$ ipython --no-banner

In [1]: import numpy as np

In [2]: np.set_printoptions(suppress=True, linewidth=200)

In [3]: rd = lambda a: np.round(a, 2) + 0

In [4]: arr = np.loadtxt("mat.csv", delimiter=",")

In [5]: arr
Out[5]: 
array([[-0.39,  1.  ,  0.38,  0.44, -1.  ,  0.19, -0.98],
       [ 0.99,  0.99,  0.94, -0.95, -0.49,  0.96,  0.87],
       [-0.64, -1.  , -0.76,  0.69,  0.99, -0.96,  0.29],
       [ 0.95,  0.92,  0.99, -0.46, -1.  ,  0.3 , -0.81],
       [-1.  , -0.98, -1.  ,  0.89,  1.  , -0.49,  0.88],
       [ 0.58,  0.72, -0.85, -0.64, -0.99, -0.14, -0.08],
       [ 1.  , -0.99,  1.  , -0.99,  0.44,  0.83,  0.94],
       [-0.99, -0.79, -1.  ,  0.63,  1.  , -0.11,  0.92],
       [ 0.89,  0.9 ,  1.  , -0.4 ,  0.94,  0.91,  0.46],
       [-0.88, -1.  , -0.93,  0.77,  0.59, -0.93, -0.47],
       [-0.99,  0.91, -1.  ,  0.63, -0.83, -0.52, -0.47],
       [-0.99, -0.57, -0.88,  0.93,  0.93, -0.64, -0.64],
       [-0.98, -0.99, -0.46,  0.92,  1.  , -0.49,  0.27],
       [ 1.  ,  0.02,  1.  , -0.78, -0.94,  0.53, -0.34],
       [-0.66,  0.96, -0.06,  0.52, -0.93, -0.01, -0.81],
       [ 0.11,  1.  , -0.83, -0.33, -1.  , -0.01, -0.91],
       [ 1.  ,  0.95,  0.99, -0.97, -0.85,  0.92,  0.8 ],
       [ 0.14,  0.75, -0.94, -0.81,  0.97,  0.8 ,  0.97]])

In [6]: rng = np.random.default_rng(78)

In [7]: z = rng.permutation(7)

In [8]: other = arr[:, z] * rng.choice([-1, 1], 7)

In [9]: other
Out[9]: 
array([[-0.39,  0.98, -0.38,  1.  ,  1.  , -0.44, -0.19],
       [ 0.99, -0.87, -0.94,  0.49,  0.99,  0.95, -0.96],
       [-0.64, -0.29,  0.76, -0.99, -1.  , -0.69,  0.96],
       [ 0.95,  0.81, -0.99,  1.  ,  0.92,  0.46, -0.3 ],
       [-1.  , -0.88,  1.  , -1.  , -0.98, -0.89,  0.49],
       [ 0.58,  0.08,  0.85,  0.99,  0.72,  0.64,  0.14],
       [ 1.  , -0.94, -1.  , -0.44, -0.99,  0.99, -0.83],
       [-0.99, -0.92,  1.  , -1.  , -0.79, -0.63,  0.11],
       [ 0.89, -0.46, -1.  , -0.94,  0.9 ,  0.4 , -0.91],
       [-0.88,  0.47,  0.93, -0.59, -1.  , -0.77,  0.93],
       [-0.99,  0.47,  1.  ,  0.83,  0.91, -0.63,  0.52],
       [-0.99,  0.64,  0.88, -0.93, -0.57, -0.93,  0.64],
       [-0.98, -0.27,  0.46, -1.  , -0.99, -0.92,  0.49],
       [ 1.  ,  0.34, -1.  ,  0.94,  0.02,  0.78, -0.53],
       [-0.66,  0.81,  0.06,  0.93,  0.96, -0.52,  0.01],
       [ 0.11,  0.91,  0.83,  1.  ,  1.  ,  0.33,  0.01],
       [ 1.  , -0.8 , -0.99,  0.85,  0.95,  0.97, -0.92],
       [ 0.14, -0.97,  0.94, -0.97,  0.75,  0.81, -0.8 ]])

In [10]: U, _, VT = np.linalg.svd(arr.T @ other)

In [11]: rd(np.linalg.lstsq(arr, other)[0])
Out[11]: 
array([[ 1.,  0.,  0.,  0.,  0.,  0.,  0.],
       [ 0.,  0.,  0.,  0.,  1.,  0.,  0.],
       [ 0.,  0., -1.,  0.,  0.,  0.,  0.],
       [ 0.,  0.,  0.,  0.,  0., -1.,  0.],
       [ 0.,  0.,  0., -1.,  0.,  0.,  0.],
       [ 0.,  0.,  0.,  0.,  0.,  0., -1.],
       [ 0., -1.,  0.,  0.,  0.,  0.,  0.]])

In [12]: U, sv, VT = np.linalg.svd(arr, full_matrices=False)

In [13]: rd(np.cumsum(sv ** 2) / np.sum(sv ** 2))
Out[13]: array([0.57, 0.83, 0.92, 0.97, 0.99, 1.  , 1.  ])

In [14]: rd(U.T @ arr @ VT.T)
Out[14]: 
array([[6.82, 0.  , 0.  , 0.  , 0.  , 0.  , 0.  ],
       [0.  , 4.59, 0.  , 0.  , 0.  , 0.  , 0.  ],
       [0.  , 0.  , 2.74, 0.  , 0.  , 0.  , 0.  ],
       [0.  , 0.  , 0.  , 1.92, 0.  , 0.  , 0.  ],
       [0.  , 0.  , 0.  , 0.  , 1.46, 0.  , 0.  ],
       [0.  , 0.  , 0.  , 0.  , 0.  , 0.8 , 0.  ],
       [0.  , 0.  , 0.  , 0.  , 0.  , 0.  , 0.27]])

In [15]: rd(sv)
Out[15]: array([6.82, 4.59, 2.74, 1.92, 1.46, 0.8 , 0.27])

In [16]: np.allclose(U * sv @ VT, arr)
Out[16]: True

In [17]: (sv > 1e-8).sum()
Out[17]: np.int64(7)

In [18]: rd(np.sqrt((sv ** 2).sum())), rd(np.linalg.norm(arr))
Out[18]: (np.float64(9.04), np.float64(9.04))

In [19]: cen = (arr - arr.mean(axis=0)) / arr.std(axis=0)

In [20]: np.argwhere(np.abs(cen) > 2)
Out[20]: array([], shape=(0, 2), dtype=int64)

In [21]: beta = np.linalg.lstsq(np.delete(cen, 4, axis=1), cen[:, 4])[0]

In [22]: rd(beta)
Out[22]: array([ 1.78, -0.68, -1.12,  2.2 ,  1.25,  0.26])

In [23]: rd(1 - np.var(cen[:, 4] - np.delete(cen, 4, axis=1) @ beta))
Out[23]: np.float64(0.85)

In [24]: np.abs(beta).argmax()
Out[24]: np.int64(3)

In [25]: C2 = np.cov(arr, rowvar=False)

In [26]: rd(arr.std(axis=0))
Out[26]: array([0.84, 0.88, 0.86, 0.74, 0.9 , 0.63, 0.72])

In [27]: rd(np.corrcoef(arr.T))
Out[27]: 
array([[ 1.  ,  0.48,  0.8 , -0.95, -0.42,  0.84,  0.2 ],
       [ 0.48,  1.  ,  0.35, -0.5 , -0.73,  0.54, -0.31],
       [ 0.8 ,  0.35,  1.  , -0.64, -0.37,  0.76,  0.08],
       [-0.95, -0.5 , -0.64,  1.  ,  0.41, -0.86, -0.3 ],
       [-0.42, -0.73, -0.37,  0.41,  1.  , -0.28,  0.55],
       [ 0.84,  0.54,  0.76, -0.86, -0.28,  1.  ,  0.37],
       [ 0.2 , -0.31,  0.08, -0.3 ,  0.55,  0.37,  1.  ]])

In [28]: rd(C2)
Out[28]: 
array([[ 0.75,  0.37,  0.61, -0.62, -0.34,  0.47,  0.12],
       [ 0.37,  0.81,  0.28, -0.34, -0.61,  0.32, -0.21],
       [ 0.61,  0.28,  0.79, -0.43, -0.31,  0.44,  0.05],
       [-0.62, -0.34, -0.43,  0.58,  0.29, -0.43, -0.17],
       [-0.34, -0.61, -0.31,  0.29,  0.86, -0.17,  0.38],
       [ 0.47,  0.32,  0.44, -0.43, -0.17,  0.43,  0.18],
       [ 0.12, -0.21,  0.05, -0.17,  0.38,  0.18,  0.54]])

In [29]: np.argwhere(np.triu(np.abs(np.corrcoef(arr.T)) > 0.8, 1))
Out[29]: 
array([[0, 3],
       [0, 5],
       [3, 5]])

In [30]: rd(np.median(arr, axis=0))
Out[30]: array([-0.14,  0.74, -0.61,  0.05, -0.02, -0.01,  0.1 ])

In [31]: other = np.array([[3, 2], [2, 2]])

In [32]: W0 = np.tile(other, (2, 2))

In [33]: W0
Out[33]: 
array([[3, 2, 3, 2],
       [2, 2, 2, 2],
       [3, 2, 3, 2],
       [2, 2, 2, 2]])

In [34]: # rank 2

In [35]: blk = np.stack([W0, -2 * W0, W0[::-1]])

In [36]: np.linalg.matrix_rank(blk)
Out[36]: array([2, 2, 2])

In [37]: rd(np.linalg.det(blk))
Out[37]: array([0., 0., 0.])

In [38]: rd(np.linalg.norm(blk, axis=(1, 2)))
Out[38]: array([ 9.17, 18.33,  9.17])

In [39]: np.linalg.matrix_rank(blk.reshape(3, -1))
Out[39]: np.int64(2)

In [40]: blk.sum(axis=0)
Out[40]: 
array([[-1,  0, -1,  0],
       [ 1,  0,  1,  0],
       [-1,  0, -1,  0],
       [ 1,  0,  1,  0]])

In [41]: t = np.radians(135)

In [42]: Rm = np.eye(4)

In [43]: Rm[0, 0] = Rm[2, 2] = np.cos(t)

In [44]: Rm[0, 2], Rm[2, 0] = -np.sin(t), np.sin(t)

In [45]: rd(Rm)
Out[45]: 
array([[-0.71,  0.  , -0.71,  0.  ],
       [ 0.  ,  1.  ,  0.  ,  0.  ],
       [ 0.71,  0.  , -0.71,  0.  ],
       [ 0.  ,  0.  ,  0.  ,  1.  ]])

In [46]: other = W0 @ Rm.T

In [47]: rd(np.linalg.det(Rm)), rd(np.trace(Rm))
Out[47]: (np.float64(1.0), np.float64(0.59))

In [48]: x = np.array([3, -2, -3, -2])

In [49]: rd(Rm @ (2 * x))
Out[49]: array([ 0.  , -4.  ,  8.49, -4.  ])

In [50]: rd(Rm @ x)
Out[50]: array([ 0.  , -2.  ,  4.24, -2.  ])

In [51]: rd(Rm @ np.eye(4)[2])
Out[51]: array([-0.71,  0.  , -0.71,  0.  ])

In [52]: rd(np.einsum("ij,j->i", Rm, x))
Out[52]: array([ 0.  , -2.  ,  4.24, -2.  ])

In [53]: np.sign((Rm @ x).round(6))
Out[53]: array([ 0., -1.,  1., -1.])

In [54]: (Rm @ x).argmax()
Out[54]: np.int64(2)

In [55]: rd(Rm @ np.ones(4))
Out[55]: array([-1.41,  1.  ,  0.  ,  1.  ])

In [56]: rd((Rm * x).sum(axis=1))
Out[56]: array([ 0.  , -2.  ,  4.24, -2.  ])

In [57]: other = np.array([[2, 1], [2, 3], [1, 2]])

In [58]: mat = np.kron(np.eye(3, dtype=int), other)

In [59]: mat
Out[59]: 
array([[2, 1, 0, 0, 0, 0],
       [2, 3, 0, 0, 0, 0],
       [1, 2, 0, 0, 0, 0],
       [0, 0, 2, 1, 0, 0],
       [0, 0, 2, 3, 0, 0],
       [0, 0, 1, 2, 0, 0],
       [0, 0, 0, 0, 2, 1],
       [0, 0, 0, 0, 2, 3],
       [0, 0, 0, 0, 1, 2]])

In [60]: q, evecs = np.linalg.qr(mat[:, :5])[0], np.linalg.qr(mat[:, 5:])[0]

In [61]: sv = np.linalg.svd(q.T @ evecs, compute_uv=False)

In [62]: rd(sv)
Out[62]: array([0.89])

In [63]: (sv > 0.9).sum()
Out[63]: np.int64(0)

In [64]: other = mat + rng.integers(-2, 3, (9, 3)) @ rng.integers(-2, 3, (3, 6))

In [65]: other
Out[65]: 
array([[ 4,  6,  1, -3, -1,  4],
       [ 4,  3,  0,  0, -1,  2],
       [ 5,  0,  2, -2, -2,  8],
       [ 2,  0,  5, -3, -1,  8],
       [ 2,  3,  5, -2, -1,  8],
       [-2, -3, -2,  7,  1, -8],
       [-4,  2,  4, -6,  4,  5],
       [ 0,  6,  0, -2,  2,  3],
       [-4,  0,  3, -4,  3,  4]])

In [66]: other - mat
Out[66]: 
array([[ 2,  5,  1, -3, -1,  4],
       [ 2,  0,  0,  0, -1,  2],
       [ 4, -2,  2, -2, -2,  8],
       [ 2,  0,  3, -4, -1,  8],
       [ 2,  3,  3, -5, -1,  8],
       [-2, -3, -3,  5,  1, -8],
       [-4,  2,  4, -6,  2,  4],
       [ 0,  6,  0, -2,  0,  0],
       [-4,  0,  3, -4,  2,  2]])

In [67]: rd(np.linalg.svd(other - mat, compute_uv=False))
Out[67]: array([22.04, 10.45,  8.06,  0.  ,  0.  ,  0.  ])
